In [1]: import numpy as np

In [2]: np.set_printoptions(suppress=True, linewidth=140)

In [3]: data = np.load("arr.npy")

In [4]: print(data.round(3))
[[0.32  0.08  0.24  0.36 ]
 [0.333 0.333 0.111 0.222]
 [0.25  0.125 0.375 0.25 ]
 [0.409 0.    0.364 0.227]]

In [5]: q, r_ = np.linalg.qr(data)

In [6]: print(q.shape, r_.shape)
(4, 4) (4, 4)

In [7]: print(np.allclose(r_.T @ r_, data.T @ data))
True

In [8]: print(round(np.linalg.norm(data, "nuc"), 3))
1.605

In [9]: print(np.round(np.linalg.norm(data[2], 1), 3), round(float(np.linalg.norm(data[2], np.inf)), 3))
1.0 0.375

In [10]: print(np.round(np.linalg.norm(data, 2), 3))
1.042

In [11]: print(round(np.linalg.norm(data) ** 2 / np.linalg.norm(data, 2) ** 2, 3))
1.117

In [12]: print(round(float(np.linalg.norm(data[2] - data[0])), 3))
0.193

In [13]: proj = np.triu(np.array([[2, 9, 0, 8], [7, 1, 4, 3], [0, 4, 0, 5], [7, 3, 1, 0]]), 1) + np.eye(4)

In [14]: out = proj @ data @ np.linalg.inv(proj)

In [15]: print(np.round(np.poly(out), 3))
[ 1.    -1.256  0.247  0.014 -0.005]

In [16]: print(np.round(np.linalg.det(out), 3))
-0.005

In [17]: print(np.linalg.matrix_rank(out))
4

In [18]: print(data @ np.ones(4))
[1. 1. 1. 1.]

In [19]: print(np.round(data.sum(axis=1), 3))
[1. 1. 1. 1.]

In [20]: print(np.round(np.sort(np.abs(np.linalg.eigvals(data)))[::-1], 3))
[1.    0.202 0.202 0.129]

In [21]: pr = np.eye(4)[3]

In [22]: for _ in range(6):
    ...:     pr = pr @ data
    ...:     print(pr.round(3))
    ...: 
[0.409 0.    0.364 0.227]
[0.315 0.078 0.317 0.29 ]
[0.325 0.091 0.309 0.276]
[0.324 0.095 0.304 0.277]
[0.325 0.096 0.303 0.277]
[0.325 0.096 0.303 0.277]

In [23]: C2 = data.T @ data

In [24]: print((data @ data.T).shape)
(4, 4)

In [25]: print(np.round(np.linalg.eigvalsh(C2)[::-1], 3))
[1.086 0.094 0.018 0.015]

In [26]: print(np.round(np.linalg.svd(data, compute_uv=False) ** 2, 3))
[1.086 0.094 0.018 0.015]

In [27]: m1 = np.loadtxt("dump.csv", delimiter=",")

In [28]: print(m1)
[[1. 0. 0. 0. 0. 0.]
 [1. 1. 0. 0. 0. 0.]
 [2. 3. 0. 0. 0. 0.]
 [0. 0. 1. 0. 0. 0.]
 [0. 0. 1. 1. 0. 0.]
 [0. 0. 2. 3. 0. 0.]
 [0. 0. 0. 0. 1. 0.]
 [0. 0. 0. 0. 1. 1.]
 [0. 0. 0. 0. 2. 3.]]

In [29]: proj = m1 @ np.linalg.solve(m1.T @ m1, m1.T)

In [30]: print(proj.round(3))
[[ 0.909  0.273 -0.091  0.     0.     0.     0.     0.     0.   ]
 [ 0.273  0.182  0.273  0.     0.     0.     0.     0.     0.   ]
 [-0.091  0.273  0.909  0.     0.     0.     0.     0.     0.   ]
 [ 0.     0.     0.     0.909  0.273 -0.091  0.     0.     0.   ]
 [ 0.     0.     0.     0.273  0.182  0.273  0.     0.     0.   ]
 [ 0.     0.     0.    -0.091  0.273  0.909  0.     0.     0.   ]
 [ 0.     0.     0.     0.     0.     0.     0.909  0.273 -0.091]
 [ 0.     0.     0.     0.     0.     0.     0.273  0.182  0.273]
 [ 0.     0.     0.     0.     0.     0.    -0.091  0.273  0.909]]

In [31]: print(np.round(np.linalg.eigvalsh(proj), 3) + 0)
[0. 0. 0. 1. 1. 1. 1. 1. 1.]

In [32]: print(np.linalg.matrix_rank(np.eye(9) - proj))
3

In [33]: print(np.allclose(proj @ proj, proj))
True

In [34]: rng = np.random.default_rng(2769)

In [35]: z = rng.permutation(6)

In [36]: out = m1[:, z] * rng.choice([-1, 1], 6)

In [37]: print(out)
[[-0. -0.  0.  0.  0. -1.]
 [-0. -0.  1.  0.  0. -1.]
 [-0. -0.  3.  0.  0. -2.]
 [-0. -1.  0.  0.  0. -0.]
 [-0. -1.  0.  0.  1. -0.]
 [-0. -2.  0.  0.  3. -0.]
 [-0. -0.  0.  1.  0. -0.]
 [-1. -0.  0.  1.  0. -0.]
 [-3. -0.  0.  2.  0. -0.]]

In [38]: U, _, vt = np.linalg.svd(m1.T @ out)

In [39]: print(z)
[5 2 1 4 3 0]

In [40]: arr = rng.normal(size=(14, 4)) + 20 * np.array([4, 3, 5, -4])

In [41]: print(arr.round(3))
[[ 79.71   60.257  99.885 -80.128]
 [ 80.024  59.254  98.656 -80.586]
 [ 78.766  61.138  99.863 -81.41 ]
 [ 80.062  58.52   98.443 -80.119]
 [ 78.409  61.448  98.788 -79.456]
 [ 80.508  60.17   98.267 -79.497]
 [ 79.754  59.466 100.429 -79.632]
 [ 79.331  58.775  99.484 -80.06 ]
 [ 79.59   58.669 100.978 -81.225]
 [ 79.674  61.635  99.774 -78.995]
 [ 79.589  60.28   99.246 -80.753]
 [ 77.636  60.782  99.596 -79.17 ]
 [ 77.892  60.414 100.873 -80.684]
 [ 80.717  58.987 100.442 -80.797]]

In [42]: print(np.round(np.linalg.norm(arr, 2), 3))
606.302

In [43]: print(np.round(np.linalg.norm(arr, axis=0), 3))
[297.122 224.476 372.769 300.017]

In [44]: print(np.linalg.norm(arr, axis=1).argmax())
13

In [45]: print(round(float(np.linalg.norm(arr[3], 1)), 3), round(float(np.linalg.norm(arr[3], np.inf)), 3))
317.143 98.443

In [46]: print(round(float(np.linalg.norm(arr, 1)), 3), round(np.linalg.norm(arr, np.inf), 3))
1394.725 321.177

In [47]: print(np.round(np.linalg.norm(arr, "nuc"), 3))
616.218

In [48]: print(round(np.linalg.norm(arr[3] - arr[4]), 3))
3.444

In [49]: print(np.round(arr[3] @ arr[4], 3))
25964.449

In [50]: print(np.round(np.linalg.norm(arr) ** 2 / np.linalg.norm(arr, 2) ** 2, 3))
1.0

In [51]: M = np.loadtxt("block10.csv", delimiter=",")

In [52]: print(M.round(3))
[[ 0.869 -0.233  0.244]
 [-0.233  0.063 -0.066]
 [ 0.244 -0.066  0.069]]

In [53]: print(np.abs(np.diag(np.linalg.qr(M)[1])) > 1e-9)
[ True False False]

In [54]: proj = np.triu(np.array([[1, -4, 7], [-7, -1, 6], [7, -6, -7]]), 1) + np.eye(3)

In [55]: out = proj @ M @ np.linalg.inv(proj)

In [56]: print(np.round(np.linalg.det(out), 3))
0.0

In [57]: print(np.round(np.poly(out), 3) + 0)
[ 1. -1.  0.  0.]

In [58]: print(round(np.trace(out), 3), round(float(np.trace(M)), 3))
1.0 1.0

In [59]: vals, vecs = np.linalg.eigh(M)

In [60]: vec = np.array([4, 4, 0])

In [61]: print(round(vec @ M @ vec, 3))
7.437

In [62]: print(round(float(vec @ M @ vec / (vec @ vec)), 3), round(vals[0], 3), np.round(vals[-1], 3))
0.232 -0.0 1.0

In [63]: print(np.round(np.linalg.eigvalsh(M[1:, 1:]), 3) + 0)
[0.    0.131]

In [64]: print(np.round(vecs * np.maximum(vals, 0) @ vecs.T, 3))
[[ 0.869 -0.233  0.244]
 [-0.233  0.063 -0.066]
 [ 0.244 -0.066  0.069]]

In [65]: vec = np.array([2, -3, -2, 1, 3, 0])

In [66]: rhs = m1 @ vec

In [67]: print(rhs)
[ 2. -1. -5. -2. -1. -1.  3.  3.  6.]

In [68]: print(np.round(np.linalg.lstsq(m1, rhs)[0], 3) + 0)
[ 2. -3. -2.  1.  3.  0.]

In [69]: print(np.round(np.linalg.solve(m1.T @ m1, m1.T @ rhs), 3) + 0)
[ 2. -3. -2.  1.  3.  0.]

In [70]: rhs = rhs + 0.02 * rng.normal(size=9)

In [71]: print(rhs.round(3))
[ 1.998 -0.986 -5.058 -1.962 -1.023 -1.017  3.023  3.008  6.022]

In [72]: b, *_ = np.linalg.lstsq(m1, rhs)

In [73]: print([round(float(np.linalg.norm(np.linalg.solve(m1.T @ m1 + lam * np.eye(6), m1.T @ rhs))), 2) for lam in (0, 1, 10, 100)])
[5.21, 2.87, 1.38, 0.3]

In [74]: print(np.round(m1.T @ (rhs - m1 @ b), 3) + 0)
[0. 0. 0. 0. 0. 0.]

In [75]: print(np.round(np.linalg.norm(rhs - m1 @ b), 3))
0.041

In [76]: K = np.loadtxt("test3.csv", delimiter=",")

In [77]: print(K.round(3))
[[0.5   0.5   0.    0.   ]
 [0.    1.    0.    0.   ]
 [0.    0.333 0.333 0.333]
 [0.    0.25  0.25  0.5  ]]

In [78]: vec = np.array([-1, 2, -2, 1])

In [79]: rhs = K @ vec

In [80]: b, lr = np.zeros(4), 1 / np.linalg.norm(K, 2) ** 2

In [81]: for i in range(30):
    ...:     b -= lr * K.T @ (K @ b - rhs)
    ...:     if i % 5 == 0: print(i, round(np.linalg.norm(K @ b - rhs), 3))
    ...: 
0 0.645
5 0.384
10 0.282
15 0.24
20 0.221
25 0.209

In [82]: print(np.round(np.linalg.cond(K), 3))
10.855

In [83]: t3 = np.stack([K, 4 * K, K[::-1]])

In [84]: print(np.linalg.matrix_rank(t3.reshape(3, -1)))
2

In [85]: print((t3 @ K.T).shape)
(3, 4, 4)

In [86]: print(np.round(t3.sum(axis=0), 3))
[[2.5   2.75  0.25  0.5  ]
 [0.    5.333 0.333 0.333]
 [0.    2.667 1.667 1.667]
 [0.5   1.75  1.25  2.5  ]]

In [87]: vals, vecs = np.linalg.eig(K)

In [88]: print(np.round(np.sort(np.linalg.eigvals(K.T)), 3))
[0.116 0.5   0.717 1.   ]

In [89]: print(vals.round(3))
[0.116 0.717 0.5   1.   ]

In [90]: print(round(float(np.prod(vals)), 3))
0.042

In [91]: print(np.round(np.sort(np.linalg.eigvals(K @ K)), 3))
[0.014 0.25  0.514 1.   ]

In [92]: f = np.array([5, 1, 3, 5])

In [93]: out = K + np.outer(f, np.eye(4)[2])

In [94]: print(np.linalg.matrix_rank(np.linalg.inv(out) - np.linalg.inv(K), tol=1e-8))
1

In [95]: E = -2 * np.eye(5) + np.ones((5, 5))

In [96]: print(E)
[[-1.  1.  1.  1.  1.]
 [ 1. -1.  1.  1.  1.]
 [ 1.  1. -1.  1.  1.]
 [ 1.  1.  1. -1.  1.]
 [ 1.  1.  1.  1. -1.]]

In [97]: proj = np.triu(np.array([[0, 3, 3, 1, 2],
    ...:     [0, 3, 2, 0, 0],
    ...:     [2, 0, 1, 2, 0],
    ...:     [3, 1, 1, 2, 0],
    ...:     [1, 1, 3, 1, 0]]), 1) + np.eye(5)

In [98]: out = proj @ E @ np.linalg.inv(proj)

In [99]: print(round(float(np.linalg.det(out)), 3))
48.0

In [100]: print(proj @ E - E @ proj)
[[ 9.  6.  4.  6.  7.]
 [ 2. -1. -3. -1.  0.]
 [ 2. -1. -3. -1.  0.]
 [ 0. -3. -5. -3. -2.]
 [ 0. -3. -5. -3. -2.]]

In [101]: print(np.linalg.matrix_rank(out))
5

In [102]: vals, vecs = np.linalg.eig(E)

In [103]: print(np.round(np.prod(vals), 3))
48.0

In [104]: print(E @ (-1.0) ** np.arange(5))
[-1.  3. -1.  3. -1.]

In [105]: print(np.fft.fft(E[0]))
[ 3.+0.j -2.+0.j -2.+0.j -2.+0.j -2.+0.j]

In [106]: print((E @ E)[0])
[5. 1. 1. 1. 1.]

In [107]: print(np.round(np.linalg.eigvalsh(E).min(), 3))
-2.0

In [108]: W2 = np.sign(np.array([[3, 1, 1], [0, 0, 3], [2, 3, 3]]))

In [109]: out = (np.tril(W2, -1) + np.eye(3)) @ (np.triu(W2, 1) + np.eye(3))

In [110]: vals = np.array([-1, -3, -2])

In [111]: mat = np.rint(out * vals @ np.linalg.inv(out)) + 0

In [112]: print(mat)
[[-2. -3.  1.]
 [-1. -4.  1.]
 [-1. -5.  0.]]

In [113]: vals, vecs = np.linalg.eig(mat)

In [114]: print(vals.round(3))
[-3. -1. -2.]

In [115]: print(np.round(np.sort(np.linalg.eigvals(mat @ mat)), 3))
[1. 4. 9.]

In [116]: print(np.round(np.sort(np.linalg.eigvals(np.linalg.inv(mat))), 3))
[-1.    -0.5   -0.333]

In [117]: print(np.round(np.sort(np.linalg.eigvals(mat.T)), 3))
[-3. -2. -1.]

In [118]: print(np.round(mat @ vecs[:, 0] - vals[0] * vecs[:, 0], 3) + 0)
[0. 0. 0.]

In [119]: print(np.round(np.linalg.eigvals(mat), 3))
[-3. -1. -2.]

In [120]: print(round(np.linalg.det(2 * mat), 3), np.round(np.linalg.det(mat), 3))
-48.0 -6.0

In [121]: print(np.einsum("ij,ji->", mat, mat))
14.0

In [122]: print(np.round(np.poly(mat), 3))
[ 1.  6. 11.  6.]

In [123]: print(round(float(np.linalg.det(mat.T)), 3))
-6.0

In [124]: print(np.kron(np.eye(2, dtype=int), mat))
[[-2. -3.  1. -0. -0.  0.]
 [-1. -4.  1. -0. -0.  0.]
 [-1. -5.  0. -0. -0.  0.]
 [-0. -0.  0. -2. -3.  1.]
 [-0. -0.  0. -1. -4.  1.]
 [-0. -0.  0. -1. -5.  0.]]

In [125]: out = E[0, 0] * E[1:] - np.outer(E[1:, 0], E[0])

In [126]: print(out)
[[ 0.  0. -2. -2. -2.]
 [ 0. -2.  0. -2. -2.]
 [ 0. -2. -2.  0. -2.]
 [ 0. -2. -2. -2.  0.]]

In [127]: print(np.linalg.matrix_rank(out), np.linalg.matrix_rank(E))
4 5

In [128]: print(np.flatnonzero(~out.round(6).any(axis=1)))
[]

In [129]: U, s = np.linalg.svd(mat)
---------------------------------------------------------------------------
ValueError                                Traceback (most recent call last)
Cell In[129], line 1
----> 1 U, s = np.linalg.svd(mat)

ValueError: too many values to unpack (expected 2)

In [130]: U, s, vt = np.linalg.svd(mat, full_matrices=False)

In [131]: print(np.round(np.cumsum(s ** 2) / np.sum(s ** 2), 3))
[0.96  0.994 1.   ]

In [132]: print(np.allclose(U * s @ vt, mat))
True

In [133]: print(np.round(U.T @ mat @ vt.T, 3) + 0)
[[7.463 0.    0.   ]
 [0.    1.406 0.   ]
 [0.    0.    0.572]]

In [134]: print([round(float(x), 3) for x in np.linalg.svd(M, compute_uv=False)[:3]])
[1.0, 0.0, 0.0]

In [135]: print(np.argsort(-np.linalg.norm(M, axis=0).round(6), kind="stable")[:3])
[0 2 1]

In [136]: W0 = np.loadtxt("x.csv", delimiter=",")

In [137]: print(W0)
[[-4.  2. -3.  1.]
 [ 0.  0.  0.  0.]
 [ 0.  0.  0.  0.]
 [-2. -3. -2.  3.]
 [ 0.  1. -2. -2.]
 [-2.  0. -3. -2.]
 [ 0.  0.  0.  0.]
 [-2. -3. -2.  3.]
 [ 0.  1. -2. -2.]
 [ 0.  1. -2. -2.]
 [-2. -3. -2.  3.]
 [-2.  1. -5. -4.]
 [-2. -3. -2.  3.]
 [-2. -2. -4.  1.]
 [-2.  2.  0.  3.]
 [ 0.  0.  0.  0.]
 [-2.  3. -2.  1.]
 [-2.  0. -3. -2.]
 [-4.  2. -3.  1.]
 [ 0.  0.  0.  0.]
 [-2.  0. -3. -2.]
 [ 0.  0.  0.  0.]
 [-2.  0. -3. -2.]
 [-4. -3. -5.  1.]
 [ 0.  0.  0.  0.]
 [ 0.  0.  0.  0.]]

In [138]: vec = np.array([3, 0, 1, 2])

In [139]: print(W0 @ np.ones(4))
[ -4.   0.   0.  -4.  -3.  -7.   0.  -4.  -3.  -3.  -4. -10.  -4.  -7.   3.   0.   0.  -7.  -4.   0.  -7.   0.  -7. -11.   0.   0.]

In [140]: print(W0 * vec)
[[-12.   0.  -3.   2.]
 [  0.   0.   0.   0.]
 [  0.   0.   0.   0.]
 [ -6.  -0.  -2.   6.]
 [  0.   0.  -2.  -4.]
 [ -6.   0.  -3.  -4.]
 [  0.   0.   0.   0.]
 [ -6.  -0.  -2.   6.]
 [  0.   0.  -2.  -4.]
 [  0.   0.  -2.  -4.]
 [ -6.  -0.  -2.   6.]
 [ -6.   0.  -5.  -8.]
 [ -6.  -0.  -2.   6.]
 [ -6.  -0.  -4.   2.]
 [ -6.   0.   0.   6.]
 [  0.   0.   0.   0.]
 [ -6.   0.  -2.   2.]
 [ -6.   0.  -3.  -4.]
 [-12.   0.  -3.   2.]
 [  0.   0.   0.   0.]
 [ -6.   0.  -3.  -4.]
 [  0.   0.   0.   0.]
 [ -6.   0.  -3.  -4.]
 [-12.  -0.  -5.   2.]
 [  0.   0.   0.   0.]
 [  0.   0.   0.   0.]]

In [141]: print(W0 @ vec)
[-13.   0.   0.  -2.  -6. -13.   0.  -2.  -6.  -6.  -2. -19.  -2.  -8.   0.   0.  -6. -13. -13.   0. -13.   0. -13. -15.   0.   0.]

In [142]: print(np.einsum("ij,j->i", W0, vec))
[-13.   0.   0.  -2.  -6. -13.   0.  -2.  -6.  -6.  -2. -19.  -2.  -8.   0.   0.  -6. -13. -13.   0. -13.   0. -13. -15.   0.   0.]

In [143]: print(W0 @ np.eye(4)[2])
[-3.  0.  0. -2. -2. -3.  0. -2. -2. -2. -2. -5. -2. -4.  0.  0. -2. -3. -3.  0. -3.  0. -3. -5.  0.  0.]

In [144]: print((W0 * vec).sum(axis=1))
[-13.   0.   0.  -2.  -6. -13.   0.  -2.  -6.  -6.  -2. -19.  -2.  -8.   0.   0.  -6. -13. -13.   0. -13.   0. -13. -15.   0.   0.]

In [145]: print(np.linalg.norm(W0 @ vec) <= np.linalg.norm(W0, 2) * np.linalg.norm(vec) + 1e-9)
True

In [146]: print(np.sign((W0 @ vec).round(6)))
[-1.  0.  0. -1. -1. -1.  0. -1. -1. -1. -1. -1. -1. -1.  0.  0. -1. -1. -1.  0. -1.  0. -1. -1.  0.  0.]
